$ ipython --no-banner

In [1]: import numpy as np

In [2]: import numpy.linalg as la

In [3]: np.set_printoptions(precision=2, suppress=True, linewidth=160, sign=" ")

In [4]: E = np.loadtxt("run4.csv", delimiter=",")

In [5]: print(E)
[[ 7.8  -5.8   2.34]
 [ 3.09 -8.02 -5.12]
 [-3.86 -3.93 -8.35]
 [ 7.99 -3.82  4.63]
 [-5.25 -2.35 -8.18]
 [ 1.58 -7.59 -6.32]
 [-3.44 -4.35 -8.32]
 [-0.82 -6.39 -7.65]
 [ 7.97 -5.06  3.31]
 [-1.7   7.64  6.23]
 [-7.48  6.52 -1.23]
 [-4.91 -2.77 -8.26]
 [-8.01  4.68 -3.74]]

In [6]: Uu, sig, Vh = la.svd(E)

In [7]: print(sig.round(2) + 0)
[ 26.55  24.39   0.  ]

In [8]: Y = Uu[:, :2] @ np.diag(sig[:2]) @ Vh[:2]

In [9]: print(la.matrix_rank(Y))
2

In [10]: print(la.matrix_rank(E, rtol=0.05))
2

In [11]: m1 = np.array([[0.3, -0.3, -0.7, 0.8],
    ...:     [1.4, 0.9, 1.0, 0.6],
    ...:     [-0.7, -0.9, 0.3, -0.6],
    ...:     [-0.8, -0.4, 0.1, 0.9]])

In [12]: C2 = m1.T @ m1

In [13]: print((m1 @ m1.T).shape)
(4, 4)

In [14]: print(la.svd(m1, compute_uv=False) ** 2)
[ 5.37  2.07  1.07  0.29]

In [15]: print(la.matrix_rank(C2))
4

In [16]: print(C2)
[[ 3.18  2.12  0.9   0.78]
 [ 2.12  1.87  0.8   0.48]
 [ 0.9   0.8   1.59 -0.05]
 [ 0.78  0.48 -0.05  2.17]]

In [17]: print(np.round(np.trace(C2), 2), (m1 ** 2).sum())
8.81 8.81

In [18]: ev, vecs = la.eigh(C2)

In [19]: print(la.svd(C2, compute_uv=False))
[ 5.37  2.07  1.07  0.29]

In [20]: print(np.round(vecs.T @ C2 @ vecs, 2) + 0)
[[ 0.29  0.    0.    0.  ]
 [ 0.    1.07  0.    0.  ]
 [ 0.    0.    2.07  0.  ]
 [ 0.    0.    0.    5.37]]

In [21]: print(ev)
[ 0.29  1.07  2.07  5.37]

In [22]: print(np.abs(vecs[:, -1]).round(6).argmax())
0

In [23]: print(ev.sum(), round(np.trace(C2), 2))
8.81 8.81

In [24]: print(vecs @ np.diag(ev) @ vecs.T)
[[ 3.18  2.12  0.9   0.78]
 [ 2.12  1.87  0.8   0.48]
 [ 0.9   0.8   1.59 -0.05]
 [ 0.78  0.48 -0.05  2.17]]

In [25]: print(m1.mean(axis=0))
[ 0.05 -0.17  0.18  0.42]

In [26]: arr = np.load("dump.npy")

In [27]: print(arr)
[[-20.21 -18.97 -20.19]
 [-21.13 -20.5  -19.52]
 [-20.37 -20.19 -21.7 ]
 [-20.74 -19.75 -20.27]
 [-21.26 -18.5  -19.56]
 [-20.73 -20.73 -19.21]
 [-18.94 -20.09 -19.99]
 [-21.04 -20.4  -20.87]
 [-18.01 -20.23 -20.56]
 [-20.29 -19.96 -18.16]
 [-18.91 -20.59 -19.37]
 [-19.56 -21.31 -20.14]
 [-20.67 -19.91 -19.72]]

In [28]: x0 = np.array([2, 1, 0, 2])

In [29]: rhs = m1 @ x0

In [30]: b, lr = np.zeros(4), 1 / la.norm(m1, 2) ** 2

In [31]: for i in range(12):
    ...:     b -= lr * m1.T @ (m1 @ b - rhs)
    ...:     if i % 2 == 0: print(i, round(la.norm(m1 @ b - rhs), 2))
    ...: 
0 1.39
2 0.54
4 0.23
6 0.13
8 0.1
10 0.08

In [32]: print(np.round(la.cond(m1), 2))
4.29

In [33]: print(b.round(2) + 0)
[ 1.92  1.11  0.    2.  ]
